% python3 -q
>>> import numpy as np
>>> from numpy import linalg as LA
>>> np.set_printoptions(precision=2, suppress=True, linewidth=120)
>>> def rnd(a):
...     return np.round(a, 2) + 0
... 
>>> data = np.loadtxt("m.csv", delimiter=",")
>>> data
array([[0., 0., 0., 1., 0.],
       [0., 0., 2., 1., 1.],
       [0., 2., 0., 0., 0.],
       [1., 1., 0., 0., 0.],
       [0., 1., 0., 0., 0.]])
>>> def softmax(z):
...     e = np.exp(z - z.max(axis=-1, keepdims=True))
...     return e / e.sum(axis=-1, keepdims=True)
... 
>>> rnd(softmax(10 * data[4]))
array([0., 1., 0., 0., 0.])
>>> rnd(softmax(data).sum(axis=1))
array([1., 1., 1., 1., 1.])
>>> rnd(softmax(data[4] + 4))
array([0.15, 0.4 , 0.15, 0.15, 0.15])
>>> scores = data @ data.T / np.sqrt(5)
>>> rnd(softmax(scores + np.triu(np.full(scores.shape, -np.inf), 1)))
array([[1.  , 0.  , 0.  , 0.  , 0.  ],
       [0.1 , 0.9 , 0.  , 0.  , 0.  ],
       [0.13, 0.13, 0.75, 0.  , 0.  ],
       [0.15, 0.15, 0.35, 0.35, 0.  ],
       [0.13, 0.13, 0.32, 0.21, 0.21]])
>>> rnd(softmax(scores)[4] @ data)
array([0.21, 1.06, 0.26, 0.26, 0.13])
>>> A = np.load("layer12.npy")
>>> rnd(A)
array([[ 0.58,  0.16, -0.8 ],
       [ 0.08,  0.96,  0.25],
       [-0.81,  0.21, -0.55]])
>>> # orthonormal columns
>>> rng = np.random.default_rng(470)
>>> labels = rng.permutation(3)
>>> labels
array([1, 2, 0])
>>> Y = A[labels][:, labels]
>>> np.allclose(Y, A)
False
>>> rnd(LA.det(Y)), rnd(LA.det(A[labels]))
(np.float64(-1.0), np.float64(-1.0))
>>> rnd(np.sort(np.abs(LA.eigvals(Y))))
array([1., 1., 1.])
>>> rnd(np.diag(Y))
array([ 0.96, -0.55,  0.58])
>>> rnd(Y)
array([[ 0.96,  0.25,  0.08],
       [ 0.21, -0.55, -0.81],
       [ 0.16, -0.8 ,  0.58]])
>>> vec = np.array([-2, 1, -1])
>>> [p for p in range(1, 25) if np.allclose(LA.matrix_power(Y, p), np.eye(3))]
[]
>>> rnd(LA.inv(Y))
array([[ 0.96,  0.21,  0.16],
       [ 0.25, -0.55, -0.8 ],
       [ 0.08, -0.81,  0.58]])
>>> rnd(LA.det(Y))
np.float64(-1.0)
>>> rnd(LA.norm(vec)), rnd(LA.norm(Y @ vec))
(np.float64(2.45), np.float64(2.45))
>>> J = np.load("mat.npy")
>>> J
array([[1, 0, 2, 0, 1],
       [1, 1, 0, 2, 0],
       [0, 1, 1, 0, 2],
       [2, 0, 1, 1, 0],
       [0, 2, 0, 1, 1]])
>>> J @ np.ones(5)
array([4., 4., 4., 4., 4.])
>>> rnd(np.fft.fft(J[0]))
array([ 4.  +0.j  , -0.31-0.22j,  0.81+2.49j,  0.81-2.49j, -0.31+0.22j])
>>> (J @ J)[0]
array([1, 4, 4, 1, 6])
>>> J @ (-1.0) ** np.arange(5)
array([ 4., -2.,  2.,  2., -2.])
>>> u = np.array([2, 0, 1, 1, -2])
>>> Y = J + np.outer(u, np.eye(5)[1])
>>> LA.matrix_rank(LA.inv(Y) - LA.inv(J), tol=1e-8)
np.int64(1)
>>> rnd(LA.det(Y) / LA.det(J)), rnd(1 + LA.solve(J, u)[1])
(np.float64(-1.5), np.float64(-1.5))
>>> K = np.load("dump.npy")
>>> rnd(K)
array([[ 4.26,  4.09,  5.18,  0.  ],
       [-0.54,  2.49,  1.97,  0.  ],
       [ 1.2 ,  3.07,  3.13,  0.  ],
       [ 2.55,  3.52,  4.03,  0.  ],
       [ 6.93,  4.98,  6.95,  0.  ],
       [ 1.55,  3.18,  3.36,  0.  ],
       [ 3.94,  3.98,  4.96,  0.  ],
       [ 4.56,  4.19,  5.37,  0.  ],
       [ 4.3 ,  4.1 ,  5.2 ,  0.  ],
       [ 1.36,  3.12,  3.24,  0.  ],
       [ 1.48,  3.16,  3.32,  0.  ],
       [-0.31,  2.56,  2.12,  0.  ],
       [ 2.66,  3.55,  4.11,  0.  ],
       [ 6.17,  4.72,  6.45,  0.  ],
       [ 5.61,  4.54,  6.07,  0.  ],
       [-0.96,  2.35,  1.69,  0.  ],
       [ 0.05,  2.68,  2.37,  0.  ],
       [-1.8 ,  2.07,  1.13,  0.  ],
       [-1.92,  2.03,  1.05,  0.  ],
       [ 3.54,  3.85,  4.69,  0.  ],
       [ 2.92,  3.64,  4.28,  0.  ],
       [ 2.3 ,  3.43,  3.87,  0.  ],
       [ 2.35,  3.45,  3.9 ,  0.  ],
       [ 2.69,  3.56,  4.12,  0.  ],
       [ 1.43,  3.14,  3.29,  0.  ],
       [ 1.  ,  3.  ,  3.  ,  0.  ]])
>>> # looks like rank 2
>>> rk = LA.matrix_rank(K)
>>> rk
np.int64(2)
>>> null = LA.svd(K)[2][rk:].T
>>> np.allclose(K @ null, 0)
True
>>> rnd(null @ null.T)
array([[ 0.07,  0.17, -0.2 ,  0.  ],
       [ 0.17,  0.4 , -0.46,  0.  ],
       [-0.2 , -0.46,  0.52,  0.  ],
       [ 0.  ,  0.  ,  0.  ,  1.  ]])
>>> null.shape
(4, 2)
>>> [int(LA.matrix_rank(K[:, :j + 1])) for j in range(4)]
[1, 2, 2, 2]
